$ python -q
>>> import numpy as np
>>> from numpy import linalg as LA
>>> np.set_printoptions(suppress=True, linewidth=140)
>>> arr = np.loadtxt("dump.csv", delimiter=",")
>>> print(arr.round(3))
[[ 1.147 -2.227 -0.647  5.708 -5.272  4.835 -2.708 -1.126  1.98   3.063]
 [ 3.973  0.354 -1.364  4.761 -1.037  1.532 -1.761  5.936 -3.202  1.886]
 [ 4.062  0.047 -1.199  4.681 -0.379  0.803 -1.681  6.683 -3.94   1.561]
 [ 2.961 -3.862  1.117  4.833  2.696 -3.069 -1.833  8.658 -6.863 -0.451]
 [ 4.011 -1.76  -1.346  4.218  0.666 -1.219 -1.218  7.678 -5.448  0.782]
 [ 3.119 -2.218 -4.643  3.725 -5.344  2.914 -0.725  0.774  0.07   3.094]
 [ 3.235  0.728  0.102  5.59  -1.33   2.745 -2.59   4.905 -2.08   2.078]
 [ 3.    -1.492  0.655  5.291  0.438  0.144 -2.291  6.437 -4.147  0.927]
 [ 1.154 -2.733  1.406  6.091 -2.309  2.645 -3.091  1.845 -0.6    1.777]
 [ 1.592 -2.548  0.674  5.735 -2.265  2.329 -2.735  2.327 -0.999  1.797]
 [ 4.531  0.416 -1.481  4.468  0.164  0.304 -1.468  7.695 -4.696  1.418]
 [ 3.55   0.992 -3.116  4.694 -4.765  4.703 -1.694  1.784  0.46   3.505]
 [ 4.322  2.409 -0.426  5.335 -0.534  2.525 -2.335  6.788 -3.131  2.095]
 [ 0.634 -4.947  0.328  5.528 -3.296  1.986 -2.528  0.338 -0.176  1.729]
 [ 5.127  0.368 -3.064  3.763 -0.288 -0.06  -0.763  7.839 -4.949  1.589]
 [ 1.777 -0.881  1.391  6.239 -2.157  3.412 -3.239  2.62  -0.604  2.087]
 [ 3.274 -0.423 -1.194  4.959 -1.992  2.183 -1.959  4.282 -2.049  2.112]
 [ 2.89  -0.505  1.119  5.708  0.003  1.304 -2.708  5.893 -3.294  1.298]]
>>> rk = LA.matrix_rank(arr)
>>> print(rk)
4
>>> null = LA.svd(arr)[2][rk:].T
>>> print(LA.matrix_rank(arr.T @ arr), LA.matrix_rank(arr @ arr.T))
4 4
>>> print([int(LA.matrix_rank(arr[:, :j + 1])) for j in range(10)])
[1, 2, 3, 4, 4, 4, 4, 4, 4, 4]
>>> print([int(LA.matrix_rank(np.delete(arr, i, axis=0))) for i in range(18)])
[4, 4, 4, 4, 4, 4, 4, 4, 4, 4, 4, 4, 4, 4, 4, 4, 4, 4]
>>> print([int(LA.matrix_rank(arr[:i])) for i in range(1, len(arr) + 1)])
[1, 2, 3, 4, 4, 4, 4, 4, 4, 4, 4, 4, 4, 4, 4, 4, 4, 4]
>>> print(np.allclose(arr @ null, 0))
True
>>> B = arr / np.sqrt((arr ** 2).mean(axis=1, keepdims=True))
>>> print(np.round(LA.norm(B, axis=1), 3))
[3.162 3.162 3.162 3.162 3.162 3.162 3.162 3.162 3.162 3.162 3.162 3.162 3.162 3.162 3.162 3.162 3.162 3.162]
>>> print(LA.matrix_rank(B) == LA.matrix_rank(arr))
True
>>> t = np.radians(45)
>>> R = np.eye(10)
>>> R[8, 8] = R[1, 1] = np.cos(t)
>>> R[8, 1], R[1, 8] = -np.sin(t), np.sin(t)
>>> print(R.round(3))
[[ 1.     0.     0.     0.     0.     0.     0.     0.     0.     0.   ]
 [ 0.     0.707  0.     0.     0.     0.     0.     0.     0.707  0.   ]
 [ 0.     0.     1.     0.     0.     0.     0.     0.     0.     0.   ]
 [ 0.     0.     0.     1.     0.     0.     0.     0.     0.     0.   ]
 [ 0.     0.     0.     0.     1.     0.     0.     0.     0.     0.   ]
 [ 0.     0.     0.     0.     0.     1.     0.     0.     0.     0.   ]
 [ 0.     0.     0.     0.     0.     0.     1.     0.     0.     0.   ]
 [ 0.     0.     0.     0.     0.     0.     0.     1.     0.     0.   ]
 [ 0.    -0.707  0.     0.     0.     0.     0.     0.     0.707  0.   ]
 [ 0.     0.     0.     0.     0.     0.     0.     0.     0.     1.   ]]
>>> B = arr @ R.T
>>> print(np.allclose(arr @ arr.T, B @ B.T))
True
